$ ipython --no-banner

In [1]: import numpy as np

In [2]: from numpy import linalg as LA

In [3]: np.set_printoptions(precision=2, suppress=True, linewidth=160, sign=" ")

In [4]: arr = np.loadtxt("sample0.csv", delimiter=",")

In [5]: arr
Out[5]: 
array([[ 5.,  4.],
       [ 4.,  5.]])

In [6]: B = LA.inv(arr)

In [7]: (np.abs(B) > 1e-9).astype(int)
Out[7]: 
array([[ 1,  1],
       [ 1,  1]])

In [8]: np.allclose(B, arr.T)
Out[8]: False

In [9]: B = np.array([[-6, -3], [4, -9]])

In [10]: np.einsum("ij->j", arr)
Out[10]: array([ 9.,  9.])

In [11]: LA.matrix_rank(np.vstack([arr, B.T]))
Out[11]: np.int64(2)

In [12]: arr @ B
Out[12]: 
array([[-14., -51.],
       [ -4., -57.]])

In [13]: B.T @ arr.T
Out[13]: 
array([[-14.,  -4.],
       [-51., -57.]])

In [14]: np.einsum("ik,kj->ij", arr, B)
Out[14]: 
array([[-14., -51.],
       [ -4., -57.]])

In [15]: vals, vecs = LA.eigh(arr)

In [16]: vecs @ np.diag(vals) @ vecs.T
Out[16]: 
array([[ 5.,  4.],
       [ 4.,  5.]])

In [17]: LA.eigvalsh(arr + 5 * np.eye(2))
Out[17]: array([  6.,  14.])

In [18]: np.round(vecs.T @ arr @ vecs, 2) + 0
Out[18]: 
array([[ 1.,  0.],
       [ 0.,  9.]])

In [19]: LA.svd(arr, compute_uv=False)
Out[19]: array([ 9.,  1.])

In [20]: m1 = np.load("a.npy")

In [21]: m1
Out[21]: 
array([[  5,   4,   2],
       [  2,   5,   3],
       [  1,   4,   3],
       [ 15,  29,  17]])

In [22]: left, s, VT = LA.svd(m1)

In [23]: s
Out[23]: array([ 38.14,   3.05,   0.4 ])

In [24]: np.argmax(s[:-1] / (s[1:] + 1e-6)) + 1
Out[24]: np.int64(1)

In [25]: B = left[:, :1] @ np.diag(s[:1]) @ VT[:1]

In [26]: B
Out[26]: 
array([[  2.53,   4.81,   2.83],
       [  2.53,   4.82,   2.83],
       [  2.04,   3.88,   2.28],
       [ 15.18,  28.91,  16.99]])

In [27]: round(float(LA.norm(m1 - B, 2)), 2), np.round(s[1], 2)
Out[27]: (3.05, np.float64(3.05))

In [28]: LA.matrix_rank(m1, rtol=0.05)
Out[28]: np.int64(2)

In [29]: x = np.array([-6, 4, 1])

In [30]: y = m1 @ x

In [31]: LA.lstsq(m1, y)[0]
Out[31]: array([-6.,  4.,  1.])

In [32]: LA.solve(m1.T @ m1, m1.T @ y)
Out[32]: array([-6.,  4.,  1.])

In [33]: rng = np.random.default_rng(40)

In [34]: y = y + 0.05 * rng.normal(size=4)

In [35]: y
Out[35]: array([-12.06,  10.95,  12.96,  43.04])

In [36]: b, *_ = LA.lstsq(m1, y)

In [37]: np.round(m1.T @ (y - m1 @ b), 2) + 0
Out[37]: array([ 0.,  0.,  0.])

In [38]: b
Out[38]: array([-6.03,  4.08,  0.89])

In [39]: round(float(LA.norm(y - m1 @ b)), 2)
Out[39]: 0.07

In [40]: f = np.array([5, -1, 2, -1])

In [41]: mat = np.array([np.roll(f, i) for i in range(4)])

In [42]: mat
Out[42]: 
array([[ 5, -1,  2, -1],
       [-1,  5, -1,  2],
       [ 2, -1,  5, -1],
       [-1,  2, -1,  5]])

In [43]: vals, vecs = LA.eigh(mat)

In [44]: np.unique(vals.round(6) + 0, return_counts=True)[1]
Out[44]: array([ 2,  1,  1])

In [45]: vals.sum(), np.trace(mat)
Out[45]: (np.float64(20.0), np.int64(20))

In [46]: vals, vecs = LA.eigh(mat)

In [47]: x = np.array([0, 0, 1, 2])

In [48]: LA.eigvalsh(mat[1:, 1:])
Out[48]: array([ 3.  ,  4.27,  7.73])

In [49]: (np.sign(vecs[:, -1].round(6)) == np.sign(vecs[0, -1].round(6))).astype(int)
Out[49]: array([ 1,  0,  1,  0])

In [50]: x @ mat @ x / (x @ x), round(float(vals[0]), 2), round(vals[-1], 2)
Out[50]: (np.float64(4.2), 3.0, np.float64(9.0))

In [51]: vecs * np.abs(vals) @ vecs.T
Out[51]: 
array([[ 5., -1.,  2., -1.],
       [-1.,  5., -1.,  2.],
       [ 2., -1.,  5., -1.],
       [-1.,  2., -1.,  5.]])

In [52]: np.abs(mat).sum(axis=1).max(), np.round(np.abs(vals).max(), 2)
Out[52]: (np.int64(9), np.float64(9.0))

In [53]: vecs * np.sqrt(vals) @ vecs.T
Out[53]: 
array([[ 2.18, -0.19,  0.44, -0.19],
       [-0.19,  2.18, -0.19,  0.44],
       [ 0.44, -0.19,  2.18, -0.19],
       [-0.19,  0.44, -0.19,  2.18]])

In [54]: cov = arr.T @ arr

In [55]: (arr @ arr.T).shape
Out[55]: (2, 2)

In [56]: cov
Out[56]: 
array([[ 41.,  40.],
       [ 40.,  41.]])

In [57]: np.allclose(cov, cov.T)
Out[57]: True

In [58]: LA.svd(arr, compute_uv=False) ** 2
Out[58]: array([ 81.,   1.])

In [59]: LA.matrix_rank(cov)
Out[59]: np.int64(2)

In [60]: vals, vecs = LA.eig(mat)

In [61]: np.sort(LA.eigvals(mat.T))
Out[61]: array([ 3.,  3.,  5.,  9.])

In [62]: np.sort(LA.eigvals(LA.inv(mat)))
Out[62]: array([ 0.11,  0.2 ,  0.33,  0.33])

In [63]: round(np.prod(vals), 2)
Out[63]: np.float64(405.0)

In [64]: L = LA.cholesky(mat)

In [65]: L @ L.T
Out[65]: 
array([[ 5., -1.,  2., -1.],
       [-1.,  5., -1.,  2.],
       [ 2., -1.,  5., -1.],
       [-1.,  2., -1.,  5.]])

In [66]: np.diag(L) ** 2
Out[66]: array([ 5.  ,  4.8 ,  4.13,  4.09])

In [67]: mat / np.sqrt(np.outer(np.diag(mat), np.diag(mat)))
Out[67]: 
array([[ 1. , -0.2,  0.4, -0.2],
       [-0.2,  1. , -0.2,  0.4],
       [ 0.4, -0.2,  1. , -0.2],
       [-0.2,  0.4, -0.2,  1. ]])

In [68]: data = np.loadtxt("block2.csv", delimiter=",")

In [69]: data
Out[69]: 
array([[-0.82,  2.08, -1.24],
       [-0.28,  0.76, -0.53],
       [-1.05,  3.27, -2.18],
       [-0.44,  0.99, -0.6 ],
       [-0.69,  1.93, -1.42],
       [-0.44,  1.35, -1.  ],
       [-1.06,  2.9 , -1.9 ],
       [ 0.03,  0.21, -0.03],
       [ 0.04, -0.14,  0.12],
       [ 0.48, -1.14,  0.72],
       [ 2.43, -7.64,  5.04],
       [-1.26,  3.63, -2.21],
       [ 1.67, -4.9 ,  3.41],
       [ 1.22, -4.09,  2.66],
       [-1.45,  4.22, -2.69],
       [ 0.69, -2.39,  1.65],
       [-1.1 ,  3.33, -2.13],
       [-1.47,  3.69, -2.57],
       [-0.69,  1.54, -1.04],
       [-1.41,  4.34, -2.69],
       [ 0.46, -1.04,  0.9 ],
       [ 1.81, -5.45,  3.53],
       [-0.05,  0.57, -0.31]])

In [70]: D = LA.norm(data[:, None] - data[None], axis=-1)

In [71]: D[9].round(6).argsort(kind="stable")[:4]
Out[71]: array([  9,  20,   8,  15])

In [72]: w1 = np.array([[0, 0, -1], [3, -3, 3], [2, 0, 0]])

In [73]: b = np.array([-2, 5, 4])

In [74]: act = np.maximum(data @ w1 + b, 0)

In [75]: (act > 0).mean(axis=0)
Out[75]: array([ 0.48,  0.61,  0.78])

In [76]: (act > 0).astype(int)
Out[76]: 
array([[ 1,  0,  1],
       [ 0,  1,  1],
       [ 1,  0,  1],
       [ 0,  1,  1],
       [ 1,  0,  1],
       [ 1,  1,  1],
       [ 1,  0,  1],
       [ 0,  1,  1],
       [ 0,  1,  1],
       [ 0,  1,  1],
       [ 0,  1,  0],
       [ 1,  0,  1],
       [ 0,  1,  0],
       [ 0,  1,  0],
       [ 1,  0,  1],
       [ 0,  1,  0],
       [ 1,  0,  1],
       [ 1,  0,  1],
       [ 1,  1,  1],
       [ 1,  0,  1],
       [ 0,  1,  1],
       [ 0,  1,  0],
       [ 0,  1,  1]])

In [77]: LA.matrix_rank(act)
Out[77]: np.int64(3)

In [78]: C = np.array([[0, 1, -3], [-3, -1, 0], [-3, 4, -3]])

In [79]: (act @ C).round(6).argmax(axis=1)
Out[79]: array([ 1,  1,  1,  1,  1,  1,  1,  1,  1,  2,  2,  1,  2,  2,  1,  2,  1,  1,  1,  1,  2,  2,  1])

In [80]: w1 @ C
Out[80]: 
array([[  3,  -4,   3],
       [  0,  18, -18],
       [  0,   2,  -6]])

In [81]: O, vecs = LA.qr(data[:, :1])[0], LA.qr(data[:, 1:])[0]

In [82]: s = LA.svd(O.T @ vecs, compute_uv=False)

In [83]: s
Out[83]: array([ 1.])

In [84]: np.degrees(np.arccos(s.clip(0, 1)))
Out[84]: array([ 5.12])

In [85]: data.mean(axis=0)
Out[85]: array([-0.15,  0.35, -0.2 ])

In [86]: data.sum(axis=1)
Out[86]: 
array([ 0.02, -0.05,  0.04, -0.05, -0.18, -0.09, -0.06,  0.21,  0.02,  0.06, -0.17,  0.16,  0.18, -0.21,  0.08, -0.05,  0.1 , -0.35, -0.19,  0.24,  0.32,
       -0.11,  0.21])

In [87]: np.count_nonzero(data)
Out[87]: np.int64(69)

In [88]: np.abs(data).max()
Out[88]: np.float64(7.64)

In [89]: LA.svd(data, compute_uv=False)
Out[89]: array([ 19.44,   0.46,   0.41])

In [90]: B = np.array([[-4, -1], [-4, 2]])

In [91]: F = np.tril(B)

In [92]: F
Out[92]: 
array([[-4,  0],
       [-4,  2]])

In [93]: F.sum(axis=1)
Out[93]: array([-4, -2])

In [94]: F.mean(axis=0)
Out[94]: array([-4.,  1.])

In [95]: F.shape
Out[95]: (2, 2)

In [96]: F - F[0]
Out[96]: 
array([[ 0,  0],
       [ 0,  2]])

In [97]: np.count_nonzero(F)
Out[97]: np.int64(3)

In [98]: lab = rng.permutation(2)

In [99]: B = F[:, lab] * rng.choice([-1, 1], 2)

In [100]: B
Out[100]: 
array([[-4,  0],
       [-4, -2]])

In [101]: left, _, VT = LA.svd(F.T @ B)

In [102]: np.round(LA.lstsq(F, B)[0], 2) + 0
Out[102]: 
array([[ 1.,  0.],
       [ 0., -1.]])

In [103]: np.round(left @ VT, 2) + 0
Out[103]: 
array([[ 1.,  0.],
       [ 0., -1.]])

In [104]: lab
Out[104]: array([ 0,  1])

In [105]: np.poly(B)
Out[105]: array([ 1.,  6.,  8.])

In [106]: np.round(LA.det(B[::-1]), 2)
Out[106]: np.float64(-8.0)

In [107]: np.kron(np.eye(2, dtype=int), B)
Out[107]: 
array([[-4,  0,  0,  0],
       [-4, -2,  0,  0],
       [ 0,  0, -4,  0],
       [ 0,  0, -4, -2]])

In [108]: round(LA.det(2 * B), 2), np.round(LA.det(B), 2)
Out[108]: (np.float64(32.0), np.float64(8.0))

In [109]: np.einsum("ii->", B)
Out[109]: np.int64(-6)

In [110]: W0 = np.load("m.npy")

In [111]: W0
Out[111]: 
array([[-4.,  0.,  0.],
       [ 0.,  0.,  0.],
       [ 0.,  1.,  3.]])

In [112]: left, s, VT = LA.svd(W0)

In [113]: s
Out[113]: array([ 4.  ,  3.16,  0.  ])

In [114]: B = left[:, :2] @ np.diag(s[:2]) @ VT[:2]

In [115]: B
Out[115]: 
array([[-4.,  0.,  0.],
       [ 0.,  0.,  0.],
       [ 0.,  1.,  3.]])

In [116]: LA.matrix_rank(W0, rtol=0.05)
Out[116]: np.int64(2)

In [117]: round(float(LA.norm(W0 - B, 2)), 2), s[2]
Out[117]: (0.0, np.float64(0.0))

In [118]: X = np.load("dump.npy")

In [119]: X
Out[119]: 
array([[ 1.1,  2. ,  1. ,  1. ],
       [ 2. ,  1.1,  1. , -2. ],
       [ 1. , -1. , -1.9,  2. ],
       [ 1. ,  2. ,  1. ,  1.1]])

In [120]: B = np.array([[2, 2, 3], [5, 0, 0]])

In [121]: C = np.kron(B, X)

In [122]: C
Out[122]: 
array([[  2.2,   4. ,   2. ,   2. ,   2.2,   4. ,   2. ,   2. ,   3.3,   6. ,   3. ,   3. ],
       [  4. ,   2.2,   2. ,  -4. ,   4. ,   2.2,   2. ,  -4. ,   6. ,   3.3,   3. ,  -6. ],
       [  2. ,  -2. ,  -3.8,   4. ,   2. ,  -2. ,  -3.8,   4. ,   3. ,  -3. ,  -5.7,   6. ],
       [  2. ,   4. ,   2. ,   2.2,   2. ,   4. ,   2. ,   2.2,   3. ,   6. ,   3. ,   3.3],
       [  5.5,  10. ,   5. ,   5. ,   0. ,   0. ,   0. ,   0. ,   0. ,   0. ,   0. ,   0. ],
       [ 10. ,   5.5,   5. , -10. ,   0. ,   0. ,   0. ,  -0. ,   0. ,   0. ,   0. ,  -0. ],
       [  5. ,  -5. ,  -9.5,  10. ,   0. ,  -0. ,  -0. ,   0. ,   0. ,  -0. ,  -0. ,   0. ],
       [  5. ,  10. ,   5. ,   5.5,   0. ,   0. ,   0. ,   0. ,   0. ,   0. ,   0. ,   0. ]])

In [123]: round(LA.norm(C, 2), 2), round(float(LA.norm(B, 2) * LA.norm(X, 2)), 2)
Out[123]: (np.float64(24.49), 24.49)

In [124]: C.shape
Out[124]: (8, 12)

In [125]: E = np.load("test8.npy")

In [126]: E
Out[126]: 
array([[ 12, -22, -11],
       [ 24,  76,  23],
       [-24, -20,  -2]])

In [127]: np.abs(np.diag(LA.qr(E)[1])) > 1e-9
Out[127]: array([ True,  True, False])

In [128]: np.unique(E.round(6), axis=0).shape
Out[128]: (3, 3)

In [129]: round(float(np.trace(LA.pinv(E) @ E)), 2)
Out[129]: 2.0
